>>> import numpy as np
>>> import numpy.linalg as la
>>> np.set_printoptions(precision=2, suppress=True, linewidth=100, sign=" ")
>>> feats = np.loadtxt("case8.csv", delimiter=",")
>>> print(feats)
[[ 3. -1.  1.  0.]
 [ 1.  1.  1.  0.]
 [ 1. -1.  3.  0.]
 [-1.  1. -1.  2.]]
>>> print(feats.reshape(2, -1))
[[ 3. -1.  1.  0.  1.  1.  1.  0.]
 [ 1. -1.  3.  0. -1.  1. -1.  2.]]
>>> t3 = feats.reshape(4, 2, -1)
>>> print(t3.transpose(1, 0, 2))
[[[ 3. -1.]
  [ 1.  1.]
  [ 1. -1.]
  [-1.  1.]]

 [[ 1.  0.]
  [ 1.  0.]
  [ 3.  0.]
  [-1.  2.]]]
>>> print(np.einsum("ihd,jhd->hij", t3, t3).shape)
(2, 4, 4)
>>> print(t3.sum(axis=1))
[[ 4. -1.]
 [ 2.  1.]
 [ 4. -1.]
 [-2.  3.]]
>>> r0 = np.array([3, 0, 4, 2, 5, 1, 5, 1, 1, 1, 4])
>>> v = np.array([0, 2, 2, 0, 2, 2, 1, 2, 2])
>>> mat = np.outer(r0, v)
>>> print(mat)
[[  0   6   6   0   6   6   3   6   6]
 [  0   0   0   0   0   0   0   0   0]
 [  0   8   8   0   8   8   4   8   8]
 [  0   4   4   0   4   4   2   4   4]
 [  0  10  10   0  10  10   5  10  10]
 [  0   2   2   0   2   2   1   2   2]
 [  0  10  10   0  10  10   5  10  10]
 [  0   2   2   0   2   2   1   2   2]
 [  0   2   2   0   2   2   1   2   2]
 [  0   2   2   0   2   2   1   2   2]
 [  0   8   8   0   8   8   4   8   8]]
>>> # rows and columns are dependent
>>> print([round(float(x), 2) for x in la.svd(mat, compute_uv=False)[:3]])
[49.75, 0.0, 0.0]
>>> print(np.argsort(-la.norm(mat, axis=0).round(6), kind="stable")[:3])
[ 1  2  4]
>>> print(la.matrix_rank(mat, rtol=0.1))
1
>>> print(la.cond(mat) > 100)
True
>>> print(np.round(la.norm(mat, 2) / la.norm(mat), 2))
1.0
>>> rng = np.random.default_rng(1472)
>>> B = mat + rng.integers(-2, 3, (11, 1)) @ rng.integers(-2, 3, (1, 9))
>>> print(B)
[[ 0 10  2  4 10  6  3  2 10]
 [ 0  2 -2  2  2  0  0 -2  2]
 [ 0  4 12 -4  4  8  4 12  4]
 [ 0  2  6 -2  2  4  2  6  2]
 [ 0  6 14 -4  6 10  5 14  6]
 [ 0  4  0  2  4  2  1  0  4]
 [ 0  8 12 -2  8 10  5 12  8]
 [ 0  6 -2  4  6  2  1 -2  6]
 [ 0  2  2  0  2  2  1  2  2]
 [ 0  0  4 -2  0  2  1  4  0]
 [ 0  8  8  0  8  8  4  8  8]]
>>> print(np.abs(B - mat).sum(axis=1))
[ 24  12  24  12  24  12  12  24   0  12   0]
>>> print(la.matrix_rank(B - mat, tol=1e-8))
1
>>> t3 = np.stack([mat, 3 * mat, mat[::-1]])
>>> print(la.norm(t3, axis=(1, 2)))
[  49.75  149.25   49.75]
>>> print(t3.shape)
(3, 11, 9)
>>> print(la.matrix_rank(t3.reshape(3, -1)))
2
>>> print(la.matrix_rank(t3))
[ 1  1  1]
>>> t = np.radians(45)
>>> Rm = np.eye(9)
>>> Rm[2, 2] = Rm[7, 7] = np.cos(t)
>>> Rm[2, 7], Rm[7, 2] = -np.sin(t), np.sin(t)
>>> print(Rm)
[[ 1.    0.    0.    0.    0.    0.    0.    0.    0.  ]
 [ 0.    1.    0.    0.    0.    0.    0.    0.    0.  ]
 [ 0.    0.    0.71  0.    0.    0.    0.   -0.71  0.  ]
 [ 0.    0.    0.    1.    0.    0.    0.    0.    0.  ]
 [ 0.    0.    0.    0.    1.    0.    0.    0.    0.  ]
 [ 0.    0.    0.    0.    0.    1.    0.    0.    0.  ]
 [ 0.    0.    0.    0.    0.    0.    1.    0.    0.  ]
 [ 0.    0.    0.71  0.    0.    0.    0.    0.71  0.  ]
 [ 0.    0.    0.    0.    0.    0.    0.    0.    1.  ]]
>>> B = mat @ Rm.T
>>> print(np.allclose(la.norm(mat, axis=1), la.norm(B, axis=1)))
True
>>> print(B.round(2) + 0)
[[  0.     6.     0.     0.     6.     6.     3.     8.49   6.  ]
 [  0.     0.     0.     0.     0.     0.     0.     0.     0.  ]
 [  0.     8.     0.     0.     8.     8.     4.    11.31   8.  ]
 [  0.     4.     0.     0.     4.     4.     2.     5.66   4.  ]
 [  0.    10.     0.     0.    10.    10.     5.    14.14  10.  ]
 [  0.     2.     0.     0.     2.     2.     1.     2.83   2.  ]
 [  0.    10.     0.     0.    10.    10.     5.    14.14  10.  ]
 [  0.     2.     0.     0.     2.     2.     1.     2.83   2.  ]
 [  0.     2.     0.     0.     2.     2.     1.     2.83   2.  ]
 [  0.     2.     0.     0.     2.     2.     1.     2.83   2.  ]
 [  0.     8.     0.     0.     8.     8.     4.    11.31   8.  ]]
>>> print(np.abs(B - mat).max(axis=0))
[  0.     0.    10.     0.     0.     0.     0.     4.14   0.  ]
